$ python3 -q
>>> import numpy as np
>>> from numpy import linalg as LA
>>> np.set_printoptions(precision=1, suppress=True, linewidth=160, sign=" ")
>>> m1 = np.load("block13.npy")
>>> print(m1)
[[ 2  1  1  0  3]
 [ 0  1  0  3  2]
 [ 3  1  2  3  2]
 [ 0  2  1  2  2]
 [ 3  2  2  2  2]
 [ 2  3  1  0  1]]
>>> def softmax(z):
...     e = np.exp(z - z.max(axis=-1, keepdims=True))
...     return e / e.sum(axis=-1, keepdims=True)
... 
>>> print(softmax(m1).sum(axis=1))
[ 1.  1.  1.  1.  1.  1.]
>>> print(np.round(softmax(m1[2] + 5), 1) + 0)
[ 0.3  0.   0.1  0.3  0.1]
>>> S = m1 @ m1.T / np.sqrt(5)
>>> print(softmax(S).round(6).argmax(axis=1))
[ 4  1  2  2  2  4]
>>> print(np.round(softmax(S), 1) + 0)
[[ 0.3  0.   0.3  0.   0.4  0. ]
 [ 0.   0.3  0.3  0.1  0.1  0. ]
 [ 0.   0.   0.7  0.   0.3  0. ]
 [ 0.   0.1  0.3  0.2  0.3  0. ]
 [ 0.   0.   0.5  0.   0.5  0. ]
 [ 0.1  0.   0.1  0.   0.5  0.3]]
>>> print(softmax(S)[2] @ m1)
[ 3.   1.3  2.   2.7  2. ]
>>> x = np.array([-3, -1, -3, 2, 0])
>>> rhs = m1 @ x
>>> c, lr = np.zeros(5), 1 / LA.norm(m1, 2) ** 2
>>> for i in range(4):
...     c -= lr * m1.T @ (m1 @ c - rhs)
...     if i % 1 == 0: print(i, round(LA.norm(m1 @ c - rhs), 1))
... 
0 12.1
1 10.5
2 9.1
3 7.8
>>> print(c)
[-2.1 -1.1 -1.1  0.4 -0.7]
>>> rng = np.random.default_rng(595662)
>>> idx = rng.permutation(5)
>>> B = m1[:, idx] * rng.choice([-1, 1], 5)
>>> print(B)
[[ 2 -3  0 -1  1]
 [ 0 -2 -3 -1  0]
 [ 3 -2 -3 -1  2]
 [ 0 -2 -2 -2  1]
 [ 3 -2 -2 -2  2]
 [ 2 -1  0 -3  1]]
>>> Uu, _, Vt = LA.svd(m1.T @ B)
>>> print(idx)
[ 0  4  3  1  2]
>>> B = m1 / LA.norm(m1, axis=1, keepdims=True)
>>> G = B @ B.T
>>> print(np.argwhere(np.triu(np.abs(G) > 0.95, 1)))
[[ 2  4]]
>>> print(G[3])
[ 0.6  0.9  0.7  1.   0.8  0.6]
>>> B = np.c_[m1[:, :1] @ np.array([[4]]), np.array([3, -3, -3, 0, 3, -1])]
>>> print(B)
[[ 8  3]
 [ 0 -3]
 [12 -3]
 [ 0  0]
 [12  3]
 [ 8 -1]]
>>> print(np.round(LA.lstsq(m1, B[:, 0])[0], 1) + 0)
[ 4.  0.  0.  0.  0.]
>>> print(LA.matrix_rank(B))
2
>>> print(np.round(LA.norm(B - m1 @ LA.lstsq(m1, B)[0], axis=0), 1) + 0)
[ 0.   3.7]
>>> F = np.loadtxt("m.csv", delimiter=",")
>>> print(F)
[[-12.    0.8   0.8  -0.7   1.7  -0.7  -0.6]
 [ 32.    1.9   1.1   0.2  -1.7  -1.6   0.9]
 [-20.    1.5   1.9  -2.1   0.1   1.3   0.5]
 [ -6.    1.6   0.    0.5  -1.3  -0.3   0. ]]
>>> # column 0 dominates
>>> print(LA.svd(F, compute_uv=False))
[ 40.2   4.    2.3   1.9]
>>> print(np.abs(F).max())
32.0
>>> print(np.unravel_index(np.abs(F).argmax(), F.shape))
(np.int64(1), np.int64(0))
>>> F[:, 7]
Traceback (most recent call last):
  File "<python-input-38>", line 1, in <module>
    F[:, 7]
    ~^^^^^^
IndexError: index 7 is out of bounds for axis 1 with size 7
>>> print(np.count_nonzero(F))
26
>>> mat = np.load("mat.npy")
>>> print(mat)
[[ 0  0  0]
 [-6  3  6]
 [-2  1  2]
 [ 0  0  0]]
>>> # row 3 repeats row 0
>>> rk = LA.matrix_rank(mat)
>>> print(rk)
1
>>> null = LA.svd(mat)[2][rk:].T
>>> print(null @ null.T)
[[ 0.6  0.2  0.4]
 [ 0.2  0.9 -0.2]
 [ 0.4 -0.2  0.6]]
>>> print(np.round(mat @ null, 1) + 0)
[[ 0.  0.]
 [ 0.  0.]
 [ 0.  0.]
 [ 0.  0.]]
>>> print([int(LA.matrix_rank(mat[:, :j + 1])) for j in range(3)])
[1, 1, 1]
>>> print([int(LA.matrix_rank(np.delete(mat, i, axis=0))) for i in range(4)])
[1, 1, 1, 1]
>>> X = np.array([[3, 0, 3, 0], [0, 1, 0, 1], [3, 0, 3, 0], [0, 1, 0, 1]])
>>> # rows 0 and 2 are equal
>>> print(LA.lstsq(X[:-1].T, X[-1])[2])
2
>>> print(np.abs(np.diag(LA.qr(X)[1])) > 1e-9)
[ True  True False False]
>>> proj = np.triu(np.array([[-1, 1, -2, -2], [-1, -2, 0, 2], [1, 0, 0, -1], [2, -2, -2, -2]]), 1) + np.eye(4)
>>> B = proj @ X @ LA.inv(proj)
>>> print(LA.matrix_rank(B))
2
>>> print(np.round(LA.det(B), 1))
0.0
>>> vals, vecs = LA.eigh(X)
>>> x = np.array([1, 2, 2, 2])
>>> print(vecs * np.maximum(vals, 0) @ vecs.T)
[[ 3.  0.  3.  0.]
 [ 0.  1.  0.  1.]
 [ 3.  0.  3.  0.]
 [ 0.  1.  0.  1.]]
>>> print((np.sign(vecs[:, -1].round(6)) == np.sign(vecs[0, -1].round(6))).astype(int))
[ 1  0  1  0]
>>> print(np.round(x @ X @ x / (x @ x), 1), vals[0], vals[-1])
3.3 0.0 6.0
>>> K = np.load("layer19.npy")
>>> print(K)
[[-2.1  7.4  5.8  1.   2.4]
 [-0.9  3.2  7.2 -0.4 -6.1]
 [-0.3  2.4 -4.6  4.2 -7.4]
 [ 3.7  5.7 -1.1 -6.7 -2.8]
 [-2.1  7.1  2.3 -0.7  6.3]
 [ 4.6 -7.1 -3.2 -3.6 -2.5]
 [-2.  -3.2 -2.9  8.2  3.1]
 [ 3.6  0.3  0.7  0.7 -9.3]
 [-3.2 -1.6  7.7  4.4 -2.9]
 [-8.8  0.8 -3.4  0.8 -3.3]
 [-2.1  2.3 -7.3  6.  -1. ]]
>>> B = np.c_[K[:, :2] @ np.array([[-2, 6], [-1, -9]]), np.array([4, 4, 0, 1, 1, 0, 2, 5, 1, 2, 1])]
>>> print(B)
[[ -3.2 -79.2   4. ]
 [ -1.4 -34.2   4. ]
 [ -1.8 -23.4   0. ]
 [-13.1 -29.1   1. ]
 [ -2.9 -76.5   1. ]
 [ -2.1  91.5   0. ]
 [  7.2  16.8   2. ]
 [ -7.5  18.9   5. ]
 [  8.   -4.8   1. ]
 [ 16.8 -60.    2. ]
 [  1.9 -33.3   1. ]]
>>> print(LA.norm(LA.qr(K)[0].T @ B, axis=0) ** 2 / ((B ** 2).sum(axis=0) + 1e-12))
[ 1.   1.   0.6]
>>> print(LA.matrix_rank(np.c_[K, B]))
6
>>> print(np.round(LA.norm(B - K @ LA.lstsq(K, B)[0], axis=0), 1) + 0)
[ 0.   0.   5.5]
>>> Xc = B - B.mean(axis=0)
>>> Uu, s, Vt = LA.svd(Xc, full_matrices=False)
>>> print(LA.matrix_rank(Xc))
3
>>> print(np.abs(Vt[0]).argmax())
1
>>> print(np.abs(Uu[:, 0]).argmax())
5
>>> print(s)
[ 155.9   25.6    5.2]
>>> print(np.searchsorted(np.cumsum(s ** 2) / (s ** 2).sum(), 0.9) + 1)
1
>>> print(round(float((s ** 2).sum() ** 2 / (s ** 4).sum()), 1))
1.1
>>> x = np.array([3, 2, 3, 2, 3])
>>> rhs = K @ x
>>> print(rhs)
[ 35.1   6.2 -23.7  -2.6  32.3 -24.7   4.6 -13.   10.4 -43.3 -14.6]
>>> print(np.round(LA.pinv(K) @ K, 1) + 0)
[[ 1.  0.  0.  0.  0.]
 [ 0.  1.  0.  0.  0.]
 [ 0.  0.  1.  0.  0.]
 [ 0.  0.  0.  1.  0.]
 [ 0.  0.  0.  0.  1.]]
>>> rhs = rhs + 0.3 * rng.normal(size=11)
>>> print(rhs)
[ 35.1   6.5 -23.7  -2.9  32.8 -24.5   4.6 -12.7   9.9 -42.9 -14.8]
>>> c, *_ = LA.lstsq(K, rhs)
>>> print([round(float(LA.norm(LA.solve(K.T @ K + lam * np.eye(5), K.T @ rhs))), 2) for lam in (0, 1, 10, 100)])
[5.89, 5.83, 5.37, 3.39]
>>> print(round(float(LA.norm(rhs - K @ c)), 1))
0.9
>>> print(c.round())
[ 3.  2.  3.  2.  3.]
>>> print(np.round(K.T @ (rhs - K @ c), 1) + 0)
[ 0.  0.  0.  0.  0.]
>>> idx = K[:, 2] > np.median(K[:, 2])
>>> r0 = K[idx].mean(axis=0) - K[~idx].mean(axis=0)
>>> print(np.argsort(-np.abs(r0).round(6), kind="stable"))
[ 2  1  3  4  0]
>>> print(idx.astype(int))
[ 1  1  0  0  1  0  0  1  1  0  0]
>>> print(r0)
[-0.1  3.1  8.5 -0.5  0.4]
>>> print(((K - K.mean(axis=0)) @ r0 > 0).astype(int))
[ 1  1  0  1  1  0  0  0  1  0  0]
>>> E = np.loadtxt("dump.csv", delimiter=",")
>>> print(E)
[[ 0.5  0.7  0.4  0.4 -0.8  1.3]
 [-1.7 -1.6  0.6 -1.3  2.1 -1.8]
 [-0.5 -0.6 -0.4 -2.5  0.3 -3.9]
 [-0.8 -0.4 -1.5 -1.4 -0.6  1.2]
 [-1.   0.1 -2.6 -2.8  0.5  0.6]
 [-1.8 -0.2 -3.8 -8.1 -0.1 -2.4]
 [-0.1  1.7 -2.6 -1.8  0.3  1. ]
 [-0.5 -1.2  5.   1.1 -0.9 -0.6]
 [ 0.  -0.5 -4.  -4.   1.9  0.1]
 [-0.7  0.2 -2.7 -3.9 -0.4 -1.3]
 [ 1.9  1.8  3.6  5.7 -1.5  0.3]
 [-1.3 -0.4  0.1 -0.5  1.3  0.5]
 [ 1.1  0.5 -0.3 -1.9  0.2 -3. ]
 [-1.   0.8  0.7 -1.9  1.3  0.1]
 [-1.4 -2.4  2.9 -1.8  0.4 -3.1]
 [-0.5 -1.1 -0.6  0.   1.7  0.8]
 [ 0.1 -0.2  5.5  3.4  0.3 -0.3]
 [-0.2 -1.9  0.2 -2.6  0.2 -3.5]
 [-0.2 -0.1  1.3  1.4 -2.3 -0.2]
 [ 0.3 -0.4  3.4  0.9 -1.  -0.5]
 [-0.3 -0.1  1.2 -1.9 -0.3 -3. ]
 [-0.6 -0.6  1.4  1.2  2.9 -0.2]
 [-0.7 -0.6  1.5  0.2  0.9 -0.4]
 [ 0.1  0.6 -0.2 -1.  -0.3  0.9]
 [-0.4 -0.1 -1.3 -2.6 -0.4 -2.9]
 [ 0.6 -0.5 -1.6 -4.6 -0.6 -1.8]]
>>> B = np.array([[-1, 5, -3],
...     [-3, -2, 3],
...     [-5, 1, -1],
...     [-2, -2, 2],
...     [-1, -3, -1],
...     [-5, 4, 0]])
>>> print(LA.matrix_rank(E @ B))
3
>>> data = np.eye(6, dtype=int)[rng.permutation(6)]
>>> print(data)
[[ 0  0  0  1  0  0]
 [ 0  0  0  0  0  1]
 [ 0  0  0  0  1  0]
 [ 0  1  0  0  0  0]
 [ 1  0  0  0  0  0]
 [ 0  0  1  0  0  0]]
>>> # columns are unit length and at right angles
>>> O, R = LA.qr(data)
>>> print(O.shape, R.shape)
(6, 6) (6, 6)
>>> print(O @ R)
[[ 0.  0.  0.  1.  0.  0.]
 [ 0.  0.  0.  0.  0.  1.]
 [ 0.  0.  0.  0.  1.  0.]
 [ 0.  1.  0.  0.  0.  0.]
 [ 1.  0.  0.  0.  0.  0.]
 [ 0.  0.  1.  0.  0.  0.]]
>>> print(np.trace(O @ O.T))
6.0
>>> print(np.abs(np.diag(R)))
[ 1.  1.  1.  1.  1.  1.]
>>> print(O)
[[ 0.  0.  0. -1.  0.  0.]
 [-0.  0.  0.  0.  0. -1.]
 [-0. -0.  0.  0. -1.  0.]
 [-0. -1. -0.  0.  0.  0.]
 [-1. -0. -0.  0.  0.  0.]
 [-0. -0. -1. -0.  0.  0.]]
>>> Uu, s, Vt = LA.svd(data, full_matrices=False)
>>> print(np.allclose(Uu * s @ Vt, data))
True
>>> print(s)
[ 1.  1.  1.  1.  1.  1.]
>>> print((s > 1e-8).sum())
6
>>> print(np.cumsum(s ** 2) / np.sum(s ** 2))
[ 0.2  0.3  0.5  0.7  0.8  1. ]
>>> print(np.round(np.sqrt((s ** 2).sum()), 1), np.round(LA.norm(data), 1))
2.4 2.4
>>> print(Uu.T @ Uu)
[[ 1.  0.  0.  0.  0.  0.]
 [ 0.  1.  0.  0.  0.  0.]
 [ 0.  0.  1.  0.  0.  0.]
 [ 0.  0.  0.  1.  0.  0.]
 [ 0.  0.  0.  0.  1.  0.]
 [ 0.  0.  0.  0.  0.  1.]]
>>> print(s / s[0])
[ 1.  1.  1.  1.  1.  1.]
>>> w1 = np.array([[-5, -4, -3, -2, 4],
...     [5, -5, 3, 5, -4],
...     [-5, 0, -5, -3, -4],
...     [-1, 5, 5, -4, -3],
...     [-1, 5, -1, 2, -4],
...     [-5, 5, 3, 0, -2]])
>>> c = np.array([-2, 1, 1, 0, 0])
>>> hid = np.maximum(data @ w1 + c, 0)
>>> print(hid)
[[ 0  6  6  0  0]
 [ 0  6  4  0  0]
 [ 0  6  0  2  0]
 [ 3  0  4  5  0]
 [ 0  0  0  0  4]
 [ 0  1  0  0  0]]
>>> cent = np.array([[3, -1, -2], [2, -2, 0], [-1, -3, 0], [-3, -3, 3], [0, 2, 3]])
>>> print(w1 @ cent)
[[-14  36  16]
 [-13 -27  -7]
 [ -1  21 -11]
 [ 14 -18 -19]
 [  2 -20  -4]
 [ -8 -18   4]]
>>> print(hid @ cent)
[[  6 -30   0]
 [  8 -24   0]
 [  6 -18   6]
 [-10 -30   9]
 [  0   8  12]
 [  2  -2   0]]
>>> J = np.load("out11.npy")
>>> print(J)
[[ 1 -1 -1  1 -1  1  1 -1]
 [ 1  1 -1 -1 -1 -1  1  1]
 [ 1  1  1  1  1  1  1  1]]
>>> r0, v = J[0], J[1]
>>> print(r0 @ r0)
8
>>> print(r0 @ v)
0
>>> pr = (r0 @ v) / (r0 @ r0) * r0
>>> print(v - pr)
[ 1.  1. -1. -1. -1. -1.  1.  1.]
